% ipython --no-banner

In [1]: import numpy as np

In [2]: np.set_printoptions(precision=1, suppress=True, linewidth=100, sign=" ")

In [3]: arr = np.array([[1.0, 0.7, 0.5, 0.3, 0.2, 0.2, 0.1, 0.1],
   ...:     [0.7, 1.0, 0.7, 0.5, 0.3, 0.2, 0.2, 0.1],
   ...:     [0.5, 0.7, 1.0, 0.7, 0.5, 0.3, 0.2, 0.2],
   ...:     [0.3, 0.5, 0.7, 1.0, 0.7, 0.5, 0.3, 0.2],
   ...:     [0.2, 0.3, 0.5, 0.7, 1.0, 0.7, 0.5, 0.3],
   ...:     [0.2, 0.2, 0.3, 0.5, 0.7, 1.0, 0.7, 0.5],
   ...:     [0.1, 0.2, 0.2, 0.3, 0.5, 0.7, 1.0, 0.7],
   ...:     [0.1, 0.1, 0.2, 0.2, 0.3, 0.5, 0.7, 1.0]])

In [4]: arr
Out[4]: 
array([[ 1. ,  0.7,  0.5,  0.3,  0.2,  0.2,  0.1,  0.1],
       [ 0.7,  1. ,  0.7,  0.5,  0.3,  0.2,  0.2,  0.1],
       [ 0.5,  0.7,  1. ,  0.7,  0.5,  0.3,  0.2,  0.2],
       [ 0.3,  0.5,  0.7,  1. ,  0.7,  0.5,  0.3,  0.2],
       [ 0.2,  0.3,  0.5,  0.7,  1. ,  0.7,  0.5,  0.3],
       [ 0.2,  0.2,  0.3,  0.5,  0.7,  1. ,  0.7,  0.5],
       [ 0.1,  0.2,  0.2,  0.3,  0.5,  0.7,  1. ,  0.7],
       [ 0.1,  0.1,  0.2,  0.2,  0.3,  0.5,  0.7,  1. ]])

In [5]: rng = np.random.default_rng(53381)

In [6]: labels = rng.permutation(8)

In [7]: A2 = arr[:, labels] * rng.choice([-1, 1], 8)

In [8]: A2
Out[8]: 
array([[-1. , -0.2, -0.2,  0.7,  0.1, -0.3,  0.1,  0.5],
       [-0.7, -0.2, -0.3,  1. ,  0.2, -0.5,  0.1,  0.7],
       [-0.5, -0.3, -0.5,  0.7,  0.2, -0.7,  0.2,  1. ],
       [-0.3, -0.5, -0.7,  0.5,  0.3, -1. ,  0.2,  0.7],
       [-0.2, -0.7, -1. ,  0.3,  0.5, -0.7,  0.3,  0.5],
       [-0.2, -1. , -0.7,  0.2,  0.7, -0.5,  0.5,  0.3],
       [-0.1, -0.7, -0.5,  0.2,  1. , -0.3,  0.7,  0.2],
       [-0.1, -0.5, -0.3,  0.1,  0.7, -0.2,  1. ,  0.2]])

In [9]: Uu, _, VT = np.linalg.svd(arr.T @ A2)

In [10]: np.round(np.linalg.lstsq(arr, A2)[0], 1) + 0
Out[10]: 
array([[-1.,  0.,  0.,  0.,  0.,  0.,  0.,  0.],
       [ 0.,  0.,  0.,  1.,  0.,  0.,  0.,  0.],
       [ 0.,  0.,  0.,  0.,  0.,  0.,  0.,  1.],
       [ 0.,  0.,  0.,  0.,  0., -1.,  0.,  0.],
       [ 0.,  0., -1.,  0.,  0.,  0.,  0.,  0.],
       [ 0., -1.,  0.,  0.,  0.,  0.,  0.,  0.],
       [ 0.,  0.,  0.,  0.,  1.,  0.,  0.,  0.],
       [ 0.,  0.,  0.,  0.,  0.,  0.,  1.,  0.]])
